In [1]: import numpy as np

In [2]: np.set_printoptions(precision=2, suppress=True, linewidth=120)

In [3]: J = np.load("dump.npy")

In [4]: J
Out[4]: 
array([[-0.12,  0.42],
       [ 0.28, -0.98],
       [ 0.04, -0.14]])

In [5]: r0, g = J[0], J[2]

In [6]: print(np.round(r0 @ r0, 2))
0.19

In [7]: print(np.round(r0 @ g, 2))
-0.06

In [8]: p = (r0 @ g) / (r0 @ r0) * r0

In [9]: np.round(np.outer(r0, g), 2) + 0
Out[9]: 
array([[ 0.  ,  0.02],
       [ 0.02, -0.06]])

In [10]: np.round(g - p, 2) + 0
Out[10]: array([0., 0.])

In [11]: round(float(np.linalg.norm(r0 + g) ** 2 + np.linalg.norm(r0 - g) ** 2), 2)
Out[11]: 0.42

In [12]: np.count_nonzero(J)
Out[12]: np.int64(6)

In [13]: print(J.mean(axis=0))
[ 0.07 -0.23]

In [14]: print(J.sum(axis=0))
[ 0.2 -0.7]

In [15]: J[:, 2]
IndexError: index 2 is out of bounds for axis 1 with size 2


In [16]: print(J.sum(axis=1))
[ 0.3 -0.7 -0.1]

In [17]: print(J.shape)
(3, 2)

In [18]: out = np.array([[2, 2], [0, -3]])

In [19]: np.linalg.matrix_rank(J @ out)
Out[19]: np.int64(1)

In [20]: np.einsum("ij,ij->i", J, J)
Out[20]: array([0.19, 1.04, 0.02])

In [21]: U, sv, Vh = np.linalg.svd(J)

In [22]: sv.round(2) + 0
Out[22]: array([1.12, 0.  ])

In [23]: out = U[:, :1] @ np.diag(sv[:1]) @ Vh[:1]

In [24]: print(out)
[[-0.12  0.42]
 [ 0.28 -0.98]
 [ 0.04 -0.14]]

In [25]: np.linalg.matrix_rank(out)
Out[25]: np.int64(1)

In [26]: feats = np.load("m.npy")

In [27]: feats
Out[27]: 
array([[0, 0, 5],
       [0, 0, 1],
       [0, 0, 3],
       [0, 0, 1],
       [0, 0, 0],
       [0, 0, 3],
       [0, 0, 5],
       [0, 0, 0],
       [0, 0, 5],
       [0, 0, 0],
       [0, 0, 0]])

In [28]: x0 = np.array([2, 1, 2])

In [29]: feats @ x0
Out[29]: array([10,  2,  6,  2,  0,  6, 10,  0, 10,  0,  0])

In [30]: (feats * x0).sum(axis=1)
Out[30]: array([10,  2,  6,  2,  0,  6, 10,  0, 10,  0,  0])

In [31]: print(np.linalg.norm(feats @ x0) <= np.linalg.norm(feats, 2) * np.linalg.norm(x0) + 1e-9)
True

In [32]: np.einsum("ij,j->i", feats, x0)
Out[32]: array([10,  2,  6,  2,  0,  6, 10,  0, 10,  0,  0])

In [33]: print(feats @ np.eye(3)[2])
[5. 1. 3. 1. 0. 3. 5. 0. 5. 0. 0.]

In [34]: np.sign((feats @ x0).round(6))
Out[34]: array([1, 1, 1, 1, 0, 1, 1, 0, 1, 0, 0])

In [35]: feats * x0
Out[35]: 
array([[ 0,  0, 10],
       [ 0,  0,  2],
       [ 0,  0,  6],
       [ 0,  0,  2],
       [ 0,  0,  0],
       [ 0,  0,  6],
       [ 0,  0, 10],
       [ 0,  0,  0],
       [ 0,  0, 10],
       [ 0,  0,  0],
       [ 0,  0,  0]])

In [36]: U, sv, Vh = np.linalg.svd(feats)

In [37]: evecs = Vh[:(sv > 1e-8).sum()]

In [38]: rng = np.random.default_rng(5526)

In [39]: x0 = feats[4] + 4 * feats[7] + rng.integers(2) * np.eye(3)[2]

In [40]: print(x0)
[0. 0. 1.]

In [41]: np.allclose(evecs.T @ evecs @ x0, x0)
Out[41]: True

In [42]: np.linalg.matrix_rank(np.vstack([feats, x0]))
Out[42]: np.int64(1)

In [43]: print(np.diag(evecs.T @ evecs))
[0. 0. 1.]

In [44]: evecs.T @ evecs
Out[44]: 
array([[0., 0., 0.],
       [0., 0., 0.],
       [0., 0., 1.]])

In [45]: [round(float(x), 2) for x in np.linalg.svd(feats, compute_uv=False)[:3]]
Out[45]: [9.75, 0.0, 0.0]

In [46]: th = np.radians(60)

In [47]: R = np.eye(2)

In [48]: R[0, 0] = R[1, 1] = np.cos(th)

In [49]: R[0, 1], R[1, 0] = -np.sin(th), np.sin(th)

In [50]: R
Out[50]: 
array([[ 0.5 , -0.87],
       [ 0.87,  0.5 ]])

In [51]: out = J @ R.T

In [52]: np.abs(out - J).max(axis=0)
Out[52]: array([0.71, 0.73])

In [53]: print(np.allclose(np.linalg.norm(J, axis=1), np.linalg.norm(out, axis=1)))
True

In [54]: round(float(np.linalg.det(R)), 2), round(float(np.trace(R)), 2)
Out[54]: (1.0, 1.0)

In [55]: A = np.load("layer14.npy")

In [56]: A
Out[56]: 
array([[-2.98, -0.24, -0.21],
       [ 2.68,  0.82,  1.08],
       [-1.54, -0.12,  2.57],
       [-2.33,  1.82,  0.51],
       [ 1.58,  2.5 ,  0.51],
       [-1.13, -2.5 , -1.21],
       [ 0.78,  2.55,  1.37],
       [-0.64,  2.92,  0.22],
       [ 2.6 , -1.41,  0.51],
       [ 0.27, -2.7 ,  1.29]])

In [57]: x0 = np.array([1, 9, 4])

In [58]: h = np.maximum(A @ x0, 0)

In [59]: A * (h > 1e-9)[:, None]
Out[59]: 
array([[-0.  , -0.  , -0.  ],
       [ 2.68,  0.82,  1.08],
       [-1.54, -0.12,  2.57],
       [-2.33,  1.82,  0.51],
       [ 1.58,  2.5 ,  0.51],
       [-0.  , -0.  , -0.  ],
       [ 0.78,  2.55,  1.37],
       [-0.64,  2.92,  0.22],
       [ 0.  , -0.  ,  0.  ],
       [ 0.  , -0.  ,  0.  ]])

In [60]: print(np.tanh(A @ x0))
[-1.  1.  1.  1.  1. -1.  1.  1. -1. -1.]
